>>> import numpy as np
>>> from numpy import linalg as LA
>>> np.set_printoptions(precision=3, suppress=True, linewidth=100, sign=" ")
>>> tidy = lambda a: np.round(a, 3) + 0
>>> rng = np.random.default_rng(8460)
>>> W0 = np.eye(6, dtype=int)[rng.permutation(6)] * np.array([-2, -3, 3, 0, -3, -3])
>>> W0
array([[ 0, -3,  0,  0,  0,  0],
       [-2,  0,  0,  0,  0,  0],
       [ 0,  0,  3,  0,  0,  0],
       [ 0,  0,  0,  0, -3,  0],
       [ 0,  0,  0,  0,  0, -3],
       [ 0,  0,  0,  0,  0,  0]])
>>> # splits into 3 blocks
>>> theta = np.radians(15)
>>> Rm = np.eye(6)
>>> Rm[0, 0] = Rm[2, 2] = np.cos(theta)
>>> Rm[0, 2], Rm[2, 0] = -np.sin(theta), np.sin(theta)
>>> tidy(Rm)
array([[ 0.966,  0.   , -0.259,  0.   ,  0.   ,  0.   ],
       [ 0.   ,  1.   ,  0.   ,  0.   ,  0.   ,  0.   ],
       [ 0.259,  0.   ,  0.966,  0.   ,  0.   ,  0.   ],
       [ 0.   ,  0.   ,  0.   ,  1.   ,  0.   ,  0.   ],
       [ 0.   ,  0.   ,  0.   ,  0.   ,  1.   ,  0.   ],
       [ 0.   ,  0.   ,  0.   ,  0.   ,  0.   ,  1.   ]])
>>> out = W0 @ Rm.T
>>> tidy(out)
array([[ 0.   , -3.   ,  0.   ,  0.   ,  0.   ,  0.   ],
       [-1.932,  0.   , -0.518,  0.   ,  0.   ,  0.   ],
       [-0.776,  0.   ,  2.898,  0.   ,  0.   ,  0.   ],
       [ 0.   ,  0.   ,  0.   ,  0.   , -3.   ,  0.   ],
       [ 0.   ,  0.   ,  0.   ,  0.   ,  0.   , -3.   ],
       [ 0.   ,  0.   ,  0.   ,  0.   ,  0.   ,  0.   ]])
>>> np.allclose(LA.norm(W0, axis=1), LA.norm(out, axis=1))
True
>>> r = LA.matrix_rank(W0)
>>> r
np.int64(5)
>>> N = LA.svd(W0)[2][r:].T
>>> W0 @ N
array([[ 0.],
       [ 0.],
       [ 0.],
       [ 0.],
       [ 0.],
       [ 0.]])
>>> N @ N.T
array([[ 0.,  0.,  0.,  0.,  0.,  0.],
       [ 0.,  0.,  0.,  0.,  0.,  0.],
       [ 0.,  0.,  0.,  0.,  0.,  0.],
       [ 0.,  0.,  0.,  1.,  0.,  0.],
       [ 0.,  0.,  0.,  0.,  0.,  0.],
       [ 0.,  0.,  0.,  0.,  0.,  0.]])
>>> LA.matrix_rank(W0.T @ W0), LA.matrix_rank(W0 @ W0.T)
(np.int64(5), np.int64(5))
>>> feats = np.loadtxt("sample15.csv", delimiter=",")
>>> feats
array([[ 1.,  5.,  5.,  3.,  1.,  3.,  2.],
       [-2.,  2.,  2.,  0., -2.,  0., -1.],
       [ 0.,  4.,  4.,  2.,  0.,  2.,  1.],
       [ 0.,  4.,  4.,  2.,  0.,  2.,  1.],
       [-1.,  3.,  3.,  1., -1.,  1.,  0.],
       [-1.,  3.,  3.,  1., -1.,  1.,  0.],
       [ 1.,  5.,  5.,  3.,  1.,  3.,  2.],
       [-2.,  2.,  2.,  0., -2.,  0., -1.],
       [ 0.,  4.,  4.,  2.,  0.,  2.,  1.],
       [ 1.,  5.,  5.,  3.,  1.,  3.,  2.],
       [-2.,  2.,  2.,  0., -2.,  0., -1.],
       [ 0.,  4.,  4.,  2.,  0.,  2.,  1.],
       [ 1.,  5.,  5.,  3.,  1.,  3.,  2.],
       [ 1.,  5.,  5.,  3.,  1.,  3.,  2.]])
>>> U, s, vt = LA.svd(feats)
>>> tidy(s)
array([ 24.008,   7.254,   0.   ,   0.   ,   0.   ,   0.   ,   0.   ])
>>> out = U[:, :2] @ np.diag(s[:2]) @ vt[:2]
>>> tidy(LA.norm(feats - out) / LA.norm(feats))
np.float64(0.0)
>>> G = W0.T @ W0
>>> tidy(LA.eigvalsh(G)[::-1])
array([ 9.,  9.,  9.,  9.,  4.,  0.])
>>> cen = feats - feats.mean(axis=0)
>>> V = LA.svd(cen)[2][:2]
>>> out = cen - cen @ V.T @ V
>>> tidy(np.diag(V.T @ V))
array([ 0.25 ,  0.379,  0.379,  0.278,  0.194,  0.278,  0.243])
>>> print(LA.norm(out, axis=1).round(6).argmax())
0
>>> tidy(out.std(axis=0))
array([ 0.,  0.,  0.,  0.,  0.,  0.,  0.])
>>> G = np.cov(feats, rowvar=False)
>>> print(tidy(feats.std(axis=0)))
[ 1.145  1.145  1.145  1.145  1.145  1.145  1.145]
>>> np.median(feats, axis=0)
array([ 0.,  4.,  4.,  2.,  0.,  2.,  1.])
>>> np.argwhere(np.triu(np.abs(np.corrcoef(feats.T)) > 0.8, 1))
array([[ 0,  1],
       [ 0,  2],
       [ 0,  3],
       [ 0,  4],
       [ 0,  5],
       [ 0,  6],
       [ 1,  2],
       [ 1,  3],
       [ 1,  4],
       [ 1,  5],
       [ 1,  6],
       [ 2,  3],
       [ 2,  4],
       [ 2,  5],
       [ 2,  6],
       [ 3,  4],
       [ 3,  5],
       [ 3,  6],
       [ 4,  5],
       [ 4,  6],
       [ 5,  6]])
>>> tidy(np.trace(LA.pinv(feats) @ feats))
np.float64(2.0)
>>> print(tidy(feats @ LA.pinv(feats) @ feats))
[[ 1.  5.  5.  3.  1.  3.  2.]
 [-2.  2.  2.  0. -2.  0. -1.]
 [ 0.  4.  4.  2.  0.  2.  1.]
 [ 0.  4.  4.  2.  0.  2.  1.]
 [-1.  3.  3.  1. -1.  1.  0.]
 [-1.  3.  3.  1. -1.  1.  0.]
 [ 1.  5.  5.  3.  1.  3.  2.]
 [-2.  2.  2.  0. -2.  0. -1.]
 [ 0.  4.  4.  2.  0.  2.  1.]
 [ 1.  5.  5.  3.  1.  3.  2.]
 [-2.  2.  2.  0. -2.  0. -1.]
 [ 0.  4.  4.  2.  0.  2.  1.]
 [ 1.  5.  5.  3.  1.  3.  2.]
 [ 1.  5.  5.  3.  1.  3.  2.]]
>>> X = np.load("arr.npy")
>>> X
array([[-3,  0,  0,  0,  0,  0,  0,  0,  0,  0,  0,  0,  0,  0,  0],
       [-3,  2,  0,  0,  0,  0,  0,  0,  0,  0,  0,  0,  0,  0,  0],
       [-6,  1,  4,  0,  0,  0,  0,  0,  0,  0,  0,  0,  0,  0,  0],
       [-6,  1, -6, -1,  0,  0,  0,  0,  0,  0,  0,  0,  0,  0,  0],
       [-4, -1,  0, -5, -3,  0,  0,  0,  0,  0,  0,  0,  0,  0,  0],
       [-5,  3, -7, -4,  6, -8,  0,  0,  0,  0,  0,  0,  0,  0,  0],
       [ 9,  4,  1, -6, -1,  2, -4,  0,  0,  0,  0,  0,  0,  0,  0],
       [-3, -3,  0, -2,  3,  1, -7,  4,  0,  0,  0,  0,  0,  0,  0],
       [-3, -3, -1, -2,  5, -6,  3,  7,  9,  0,  0,  0,  0,  0,  0],
       [ 7, -7, -1, -9, -1, -3,  3, -5, -2, -8,  0,  0,  0,  0,  0],
       [-1,  9, -3, -9, -6, -6,  9,  0,  5, -2, -4,  0,  0,  0,  0],
       [-5, -2, -7, -5,  7, -8, -9, -3,  5, -5, -8, -3,  0,  0,  0],
       [-6,  8,  8,  8,  8,  1,  1, -5, -5,  7, -1,  4, -8,  0,  0],
       [-4, -3, -2, -7, -4, -1,  4, -1,  0, -6,  0, -9,  4,  8,  0],
       [-9,  7,  3,  3,  8,  5, -3,  3, -4, -2,  9,  0, -7,  3,  8]])
>>> out = np.array([[1, 0, 1],
...     [0, 2, 1],
...     [0, 1, 0],
...     [1, 2, 1],
...     [2, 1, 2],
...     [0, 1, 1],
...     [0, 1, 1],
...     [0, 1, 0],
...     [1, 2, 2],
...     [0, 0, 1],
...     [0, 1, 0],
...     [2, 2, 0],
...     [2, 1, 2],
...     [1, 1, 1],
...     [2, 0, 1]])
>>> print(out.T @ X.T)
[[ -3  -3  -6  -7 -15   3   1   1  14  -6 -17   3   5 -21  11]
 [  0   4   6  -6 -15 -11  -6  -9  16 -43   0 -38  34 -30  33]
 [ -3  -1  -5  -6 -16  -2   3  -8  17 -23  -2 -10   9  -9   6]]
>>> LA.matrix_rank(X @ out)
np.int64(3)
>>> U, s, vt = LA.svd(X)
>>> print(np.argmax(s[:-1] / (s[1:] + 1e-6)) + 1)
13
>>> out = U[:, :13] @ np.diag(s[:13]) @ vt[:13]
>>> LA.matrix_rank(X, rtol=0.05)
np.int64(12)
>>> tidy(LA.norm(X - out) / LA.norm(X))
np.float64(0.002)
>>> tidy(LA.norm(X - out, 2)), tidy(s[13])
(np.float64(0.115), np.float64(0.115))
>>> [round(float(x), 3) for x in LA.svd(X, compute_uv=False)[:3]]
[33.045, 25.81, 19.845]
